In [1]: import numpy as np

In [2]: import numpy.linalg as la

In [3]: np.set_printoptions(suppress=True, linewidth=120)

In [4]: rd = lambda a: np.round(a, 2) + 0

In [5]: th = np.deg2rad(120)

In [6]: F = np.eye(7)

In [7]: F[np.ix_([0, 2], [0, 2])] = [[np.cos(th), -np.sin(th)], [np.sin(th), np.cos(th)]]

In [8]: rd(F)
Out[8]: 
array([[-0.5 ,  0.  , -0.87,  0.  ,  0.  ,  0.  ,  0.  ],
       [ 0.  ,  1.  ,  0.  ,  0.  ,  0.  ,  0.  ,  0.  ],
       [ 0.87,  0.  , -0.5 ,  0.  ,  0.  ,  0.  ,  0.  ],
       [ 0.  ,  0.  ,  0.  ,  1.  ,  0.  ,  0.  ,  0.  ],
       [ 0.  ,  0.  ,  0.  ,  0.  ,  1.  ,  0.  ,  0.  ],
       [ 0.  ,  0.  ,  0.  ,  0.  ,  0.  ,  1.  ,  0.  ],
       [ 0.  ,  0.  ,  0.  ,  0.  ,  0.  ,  0.  ,  1.  ]])

In [9]: # splits into 6 blocks

In [10]: Q, vecs = la.qr(F[:, :5])[0], la.qr(F[:, 5:])[0]

In [11]: sigma = la.svd(Q.T @ vecs, compute_uv=False)

In [12]: (sigma > 0.9).sum()
Out[12]: np.int64(0)

In [13]: rd(la.norm(Q @ Q.T - vecs @ vecs.T, 2))
Out[13]: np.float64(1.0)

In [14]: Q, r_ = la.qr(F)

In [15]: print(rd(Q))
[[-0.5   0.    0.87  0.    0.    0.    0.  ]
 [ 0.    1.    0.    0.    0.    0.    0.  ]
 [ 0.87  0.    0.5   0.    0.    0.    0.  ]
 [ 0.    0.    0.    1.    0.    0.    0.  ]
 [ 0.    0.    0.    0.    1.    0.    0.  ]
 [ 0.    0.    0.    0.    0.    1.    0.  ]
 [ 0.    0.    0.    0.    0.    0.    1.  ]]

In [16]: rd(np.abs(np.diag(r_)))
Out[16]: array([1., 1., 1., 1., 1., 1., 1.])

In [17]: abs(r_[0, 0]), rd(la.norm(F[:, 0]))
Out[17]: (np.float64(1.0), np.float64(1.0))

In [18]: Q.shape, r_.shape
Out[18]: ((7, 7), (7, 7))

In [19]: f = np.array([1, 2, 1, 4, 4, 4, 0])

In [20]: M2 = F + np.outer(f, np.eye(7)[0])

In [21]: rd(la.det(M2) / la.det(F)), rd(1 + la.solve(F, f)[0])
Out[21]: (np.float64(1.37), np.float64(1.37))

In [22]: arr = np.loadtxt("layer17.csv", delimiter=",")

In [23]: arr
Out[23]: 
array([[ 0.06,  2.19, -0.66,  2.03, -2.28],
       [ 7.42, -1.85, -0.46,  8.93,  2.57],
       [-7.19,  2.2 , -1.28, -1.56, -3.11],
       [ 1.33,  0.59,  1.21,  1.25, -3.  ],
       [ 2.14,  0.28, -0.75,  1.8 , -3.44],
       [-5.64,  3.86, -1.71, -0.2 , -3.23],
       [ 5.47, -1.25, -0.42,  7.1 ,  1.06],
       [-4.87,  3.62, -1.77, -1.09, -1.37],
       [-6.47,  1.69, -3.67, -0.78, -3.09],
       [ 0.39,  2.43,  1.15,  1.73, -4.  ],
       [-6.29,  2.76, -1.09,  1.02,  1.16],
       [ 7.24, -1.58, -1.45,  6.21,  2.69],
       [-8.22,  4.98, -2.3 , -1.24, -1.79],
       [ 6.19, -2.2 , -0.48,  7.65,  0.45],
       [-6.18,  2.53, -2.42, -0.88, -2.7 ],
       [ 1.2 ,  2.31, -0.71,  2.19, -3.33],
       [ 2.09,  1.35,  1.1 ,  2.75, -3.34],
       [-4.96,  3.96, -1.18, -0.62, -1.16],
       [ 5.3 , -2.13, -0.79,  6.01,  1.92],
       [-5.53,  3.64, -0.33, -0.14, -0.16],
       [ 7.28, -1.9 , -1.  ,  8.01,  1.78],
       [ 5.95, -2.  , -2.14,  8.  ,  1.34],
       [ 1.26,  3.18,  0.33,  1.33, -2.12],
       [ 4.48, -2.3 , -0.96,  6.63,  3.34],
       [ 7.25, -2.74, -1.4 ,  6.45,  0.53],
       [-5.7 ,  4.08, -1.75, -0.99, -2.03],
       [ 7.31, -4.57, -0.66,  8.05,  2.96],
       [ 6.3 , -2.76, -0.54,  6.57,  1.23],
       [-5.19,  2.42, -0.96, -2.89, -1.13],
       [-5.13,  3.42, -2.1 , -0.69, -1.58],
       [ 6.91, -3.84,  0.38,  6.92,  3.17],
       [-7.39,  1.57, -1.32, -0.65, -0.58],
       [ 6.08, -3.72, -0.67,  6.91,  1.39],
       [-5.33,  2.79, -0.96, -0.92,  0.58]])

In [24]: C2 = np.cov(arr, rowvar=False)

In [25]: rd(np.corrcoef(arr[:, 4], arr[:, 2])[0, 1])
Out[25]: np.float64(0.02)

In [26]: print(np.argsort(-arr.std(axis=0).round(6), kind="stable"))
[0 3 1 4 2]

In [27]: print(rd(np.corrcoef(arr.T)))
[[ 1.   -0.89  0.42  0.95  0.6 ]
 [-0.89  1.   -0.23 -0.91 -0.73]
 [ 0.42 -0.23  1.    0.27  0.02]
 [ 0.95 -0.91  0.27  1.    0.73]
 [ 0.6  -0.73  0.02  0.73  1.  ]]

In [28]: C2.shape
Out[28]: (5, 5)

In [29]: rd(np.median(arr, axis=0))
Out[29]: array([ 1.23,  1.63, -0.96,  1.76, -0.86])

In [30]: rd(arr.std(axis=0))
Out[30]: array([5.62, 2.74, 1.02, 3.68, 2.24])

In [31]: Xs = arr - arr.mean(axis=0)

In [32]: vecs = la.svd(Xs)[2][:1]

In [33]: M2 = Xs - Xs @ vecs.T @ vecs

In [34]: rd(np.diag(vecs.T @ vecs))
Out[34]: array([0.58, 0.12, 0.  , 0.25, 0.05])

In [35]: rd((Xs @ vecs.T).std(axis=0))
Out[35]: array([7.28])

In [36]: la.norm(M2, axis=1).round(6).argmax()
Out[36]: np.int64(9)

In [37]: J = np.load("m.npy")

In [38]: rd(J)
Out[38]: 
array([[ 0.17,  0.07,  0.19, -0.24, -0.15,  0.08, -0.02, -0.12],
       [ 0.07,  0.03,  0.07, -0.1 , -0.06,  0.03, -0.01, -0.05],
       [ 0.19,  0.07,  0.21, -0.26, -0.17,  0.09, -0.02, -0.13],
       [-0.24, -0.1 , -0.26,  0.33,  0.21, -0.12,  0.02,  0.17],
       [-0.15, -0.06, -0.17,  0.21,  0.14, -0.08,  0.02,  0.11],
       [ 0.08,  0.03,  0.09, -0.12, -0.08,  0.04, -0.01, -0.06],
       [-0.02, -0.01, -0.02,  0.02,  0.02, -0.01,  0.  ,  0.01],
       [-0.12, -0.05, -0.13,  0.17,  0.11, -0.06,  0.01,  0.08]])

In [39]: # equal to its transpose

In [40]: vals, vecs = la.eigh(J)

In [41]: x0 = np.array([4, -2, 0, -2, 5, -2, 2, 0])

In [42]: print(rd(vecs * np.abs(vals) @ vecs.T))
[[ 0.17  0.07  0.19 -0.24 -0.15  0.08 -0.02 -0.12]
 [ 0.07  0.03  0.07 -0.1  -0.06  0.03 -0.01 -0.05]
 [ 0.19  0.07  0.21 -0.26 -0.17  0.09 -0.02 -0.13]
 [-0.24 -0.1  -0.26  0.33  0.21 -0.12  0.02  0.17]
 [-0.15 -0.06 -0.17  0.21  0.14 -0.08  0.02  0.11]
 [ 0.08  0.03  0.09 -0.12 -0.08  0.04 -0.01 -0.06]
 [-0.02 -0.01 -0.02  0.02  0.02 -0.01  0.    0.01]
 [-0.12 -0.05 -0.13  0.17  0.11 -0.06  0.01  0.08]]

In [43]: rd(x0 @ J @ x0)
Out[43]: np.float64(0.02)

In [44]: K = np.load("out13.npy")

In [45]: K
Out[45]: 
array([[-1.09, -2.06, -0.91,  0.87,  1.02],
       [-1.11, -1.94, -0.88,  1.01,  0.91],
       [-0.94, -1.95, -1.04,  1.07,  1.06],
       [-1.05, -2.25, -1.01,  0.94,  1.02],
       [-0.87, -1.94, -0.96,  0.84,  1.12],
       [-0.88, -2.04, -1.02,  0.96,  1.03],
       [-1.08, -1.81, -1.16,  0.86,  1.01],
       [-0.99, -2.13, -0.86,  1.02,  0.99],
       [-2.79,  0.  ,  3.01, -0.02, -2.9 ],
       [-2.89,  0.08,  2.96, -0.03, -2.8 ],
       [-2.81,  0.14,  3.01, -0.03, -3.13],
       [-2.92, -0.21,  3.05, -0.01, -3.09],
       [-2.95,  0.01,  3.01,  0.  , -3.13],
       [-2.9 ,  0.07,  3.08,  0.07, -2.87],
       [-2.95,  0.06,  3.04,  0.05, -2.91],
       [-3.01,  0.01,  2.96, -0.11, -3.13],
       [-1.9 , -1.09,  0.06,  1.9 ,  3.02],
       [-1.97, -1.12,  0.03,  1.9 ,  3.09],
       [-2.1 , -1.03,  0.16,  1.98,  2.97],
       [-1.97, -1.1 , -0.1 ,  2.07,  3.14],
       [-2.  , -0.89, -0.19,  2.13,  3.09],
       [-2.03, -0.96,  0.04,  1.91,  2.91],
       [-1.92, -0.9 , -0.15,  2.04,  2.85],
       [-2.1 , -1.07,  0.02,  1.74,  2.87]])

In [46]: d = la.norm(K[:, None] - K[None], axis=-1)

In [47]: print(np.flatnonzero(d[6] < d.mean() / 2))
[0 1 2 3 4 5 6 7]

In [48]: la.matrix_rank(d ** 2)
Out[48]: np.int64(7)

In [49]: m1 = np.load("block14.npy")

In [50]: m1
Out[50]: 
array([[ 5, -3,  5, -3,  5, -3],
       [-2, -1, -2, -1, -2, -1],
       [ 0, -5,  0, -5,  0, -5],
       [ 5, -3,  5, -3,  5, -3],
       [-2, -1, -2, -1, -2, -1],
       [ 0, -5,  0, -5,  0, -5]])

In [51]: # rows 0 and 3 are equal

In [52]: rd(la.norm(m1, "nuc"))
Out[52]: np.float64(27.07)

In [53]: rd(la.norm(m1) ** 2 / la.norm(m1, 2) ** 2)
Out[53]: np.float64(1.41)

In [54]: rd(la.norm(m1, 2))
Out[54]: np.float64(16.49)

In [55]: m1[2] @ m1[1]
Out[55]: np.int64(15)

In [56]: rd(la.norm(m1, axis=1))
Out[56]: array([10.1 ,  3.87,  8.66, 10.1 ,  3.87,  8.66])

In [57]: rk = la.matrix_rank(m1)

In [58]: rk
Out[58]: np.int64(2)

In [59]: N = la.svd(m1)[2][rk:].T

In [60]: N.shape
Out[60]: (6, 4)

In [61]: la.matrix_power(m1, 2)
Out[61]: 
array([[  6, -18,   6, -18,   6, -18],
       [ -9,  27,  -9,  27,  -9,  27],
       [-15,  45, -15,  45, -15,  45],
       [  6, -18,   6, -18,   6, -18],
       [ -9,  27,  -9,  27,  -9,  27],
       [-15,  45, -15,  45, -15,  45]])

In [62]: print(np.allclose(m1, m1.T))
False

In [63]: np.trace(m1)
Out[63]: np.int64(-6)

In [64]: print(rd(np.abs(la.eigvals(m1)).max()))
6.0

In [65]: (m1 - m1.T) / 2
Out[65]: 
array([[ 0. , -0.5,  2.5, -4. ,  3.5, -1.5],
       [ 0.5,  0. ,  1.5,  1. , -0.5,  2. ],
       [-2.5, -1.5,  0. , -5. ,  1. , -2.5],
       [ 4. , -1. ,  5. ,  0. ,  3. ,  1. ],
       [-3.5,  0.5, -1. , -3. ,  0. , -0.5],
       [ 1.5, -2. ,  2.5, -1. ,  0.5,  0. ]])

In [66]: (m1 + m1.T) / 2
Out[66]: 
array([[ 5. , -2.5,  2.5,  1. ,  1.5, -1.5],
       [-2.5, -1. , -3.5, -2. , -1.5, -3. ],
       [ 2.5, -3.5,  0. ,  0. , -1. , -2.5],
       [ 1. , -2. ,  0. , -3. ,  2. , -4. ],
       [ 1.5, -1.5, -1. ,  2. , -2. , -0.5],
       [-1.5, -3. , -2.5, -4. , -0.5, -5. ]])

In [67]: m1.inv()
---------------------------------------------------------------------------
AttributeError                            Traceback (most recent call last)
Cell In[67], line 1
----> 1 m1.inv()

AttributeError: 'numpy.ndarray' object has no attribute 'inv'

In [68]: np.allclose(m1 @ m1.T, m1.T @ m1)
Out[68]: False

In [69]: rd(la.det(m1))
Out[69]: np.float64(0.0)

In [70]: rd(np.sort(np.abs(la.eigvals(m1))))
Out[70]: array([0., 0., 0., 0., 0., 6.])

In [71]: m1 @ m1
Out[71]: 
array([[  6, -18,   6, -18,   6, -18],
       [ -9,  27,  -9,  27,  -9,  27],
       [-15,  45, -15,  45, -15,  45],
       [  6, -18,   6, -18,   6, -18],
       [ -9,  27,  -9,  27,  -9,  27],
       [-15,  45, -15,  45, -15,  45]])
